% ipython --no-banner

In [1]: import numpy as np

In [2]: from numpy import linalg as LA

In [3]: np.set_printoptions(suppress=True, linewidth=160)

In [4]: K = np.load("a.npy")

In [5]: K
Out[5]: 
array([[6., 0., 5., 0., 5.],
       [0., 6., 0., 5., 0.],
       [5., 0., 6., 0., 5.],
       [0., 5., 0., 6., 0.],
       [5., 0., 5., 0., 6.]])

In [6]: w, evecs = LA.eig(K)

In [7]: np.round(np.sort(LA.eigvals(LA.inv(K))), 2)
Out[7]: array([0.06, 0.09, 1.  , 1.  , 1.  ])

In [8]: np.round(K @ evecs[:, 0] - w[0] * evecs[:, 0], 2) + 0
Out[8]: array([0., 0., 0., 0., 0.])

In [9]: round(np.prod(w), 2)
Out[9]: np.float64(176.0)

In [10]: rng = np.random.default_rng(839007)

In [11]: idx = rng.permutation(5)

In [12]: idx
Out[12]: array([4, 1, 2, 0, 3])

In [13]: B = K[idx][:, idx]

In [14]: B
Out[14]: 
array([[6., 0., 5., 5., 0.],
       [0., 6., 0., 0., 5.],
       [5., 0., 6., 5., 0.],
       [5., 0., 5., 6., 0.],
       [0., 5., 0., 0., 6.]])

In [15]: round(LA.det(B), 2), round(LA.det(K[idx]), 2)
Out[15]: (np.float64(176.0), np.float64(176.0))

In [16]: np.allclose(B, K)
Out[16]: False

In [17]: np.diag(B)
Out[17]: array([6., 6., 6., 6., 6.])

In [18]: np.trace(B)
Out[18]: np.float64(30.0)

In [19]: np.round(np.abs(LA.svd(B)[2][-1]), 2)
Out[19]: array([0.82, 0.  , 0.41, 0.41, 0.  ])

In [20]: round(np.log10(LA.cond(B)))
Out[20]: 1

In [21]: LA.matrix_rank(B, rtol=0.1)
Out[21]: np.int64(2)

In [22]: np.argsort(-LA.norm(B, axis=0).round(6), kind="stable")[:3]
Out[22]: array([0, 2, 3])

In [23]: w, evecs = LA.eigh(K)

In [24]: x0 = np.array([6, -3, -5, 0, -7])

In [25]: np.round(evecs * np.maximum(w, 0) @ evecs.T, 2) + 0
Out[25]: 
array([[6., 0., 5., 0., 5.],
       [0., 6., 0., 5., 0.],
       [5., 0., 6., 0., 5.],
       [0., 5., 0., 6., 0.],
       [5., 0., 5., 0., 6.]])

In [26]: round(float(x0 @ K @ x0 / (x0 @ x0)), 2), round(w[0], 2), w[-1]
Out[26]: (2.89, np.float64(1.0), np.float64(16.0))

In [27]: np.round(evecs * np.abs(w) @ evecs.T, 2) + 0
Out[27]: 
array([[6., 0., 5., 0., 5.],
       [0., 6., 0., 5., 0.],
       [5., 0., 6., 0., 5.],
       [0., 5., 0., 6., 0.],
       [5., 0., 5., 0., 6.]])

In [28]: np.round(LA.eigvalsh(K[1:, 1:]), 2)
Out[28]: array([ 1.,  1., 11., 11.])

In [29]: (LA.matrix_power((K != 0) + (K.T != 0) + np.eye(5), 5) > 0).astype(int)
Out[29]: 
array([[1, 0, 1, 0, 1],
       [0, 1, 0, 1, 0],
       [1, 0, 1, 0, 1],
       [0, 1, 0, 1, 0],
       [1, 0, 1, 0, 1]])

In [30]: np.round(np.sort(LA.eigvals(K).real), 2)
Out[30]: array([ 1.,  1.,  1., 11., 16.])

In [31]: round(LA.det(K), 2)
Out[31]: np.float64(176.0)
